$ python3 -q
>>> import numpy as np
>>> np.set_printoptions(suppress=True, linewidth=100)
>>> F = np.array([[-20, 12, -5, 3],
...     [-20, -4, -5, -1],
...     [-20, 12, -5, 3],
...     [-20, -4, -5, -1]])
>>> print(np.argsort(-np.linalg.norm(F, axis=0).round(6), kind="stable")[:3])
[0 1 2]
>>> print(np.linalg.matrix_rank(F, rtol=0.1))
2
>>> print(np.linalg.cond(F) > 100)
True
>>> print(np.kron(np.eye(2, dtype=int), F))
[[-20  12  -5   3   0   0   0   0]
 [-20  -4  -5  -1   0   0   0   0]
 [-20  12  -5   3   0   0   0   0]
 [-20  -4  -5  -1   0   0   0   0]
 [  0   0   0   0 -20  12  -5   3]
 [  0   0   0   0 -20  -4  -5  -1]
 [  0   0   0   0 -20  12  -5   3]
 [  0   0   0   0 -20  -4  -5  -1]]
>>> print(round(np.linalg.det(F.T), 1))
0.0
>>> print(np.round(np.linalg.eigvals(F), 1) + 0)
[-15.+16.6j -15.-16.6j   0. +0.j    0. +0.j ]
>>> gram = F.T @ F
>>> print(np.trace(gram), (F ** 2).sum())
2040 2040
>>> print((F @ F.T).shape)
(4, 4)
>>> print(np.round(np.linalg.svd(F, compute_uv=False) ** 2, 1) + 0)
[1780.3  259.7    0.     0. ]
>>> print(np.allclose(gram, gram.T))
True
>>> M2 = F[0, 0] * F[1:] - np.outer(F[1:, 0], F[0])
>>> print(M2)
[[  0 320   0  80]
 [  0   0   0   0]
 [  0 320   0  80]]
>>> print(np.flatnonzero(~M2.round(6).any(axis=1)))
[1]
>>> print(np.linalg.matrix_rank(M2), np.linalg.matrix_rank(F))
1 2
>>> print(F[:, 0] / F[0, 0])
[1. 1. 1. 1.]
>>> rng = np.random.default_rng(48098)
>>> labels = rng.permutation(4)
>>> print(labels)
[3 0 1 2]
>>> M2 = F[labels][:, labels]
>>> print(np.allclose(M2, F))
False
>>> print(round(np.linalg.det(M2), 1), round(float(np.linalg.det(F[labels])), 1))
0.0 0.0
>>> print(M2)
[[ -1 -20  -4  -5]
 [  3 -20  12  -5]
 [ -1 -20  -4  -5]
 [  3 -20  12  -5]]
>>> A = np.load("run14.npy")
>>> print(A)
[[0 0 1]
 [0 1 0]
 [1 0 0]]
>>> u = np.array([2, 1, 2])
>>> M2 = A + np.outer(u, np.eye(3)[0])
>>> print(round(np.linalg.det(M2) / np.linalg.det(A), 1), round(1 + np.linalg.solve(A, u)[0], 1))
3.0 3.0
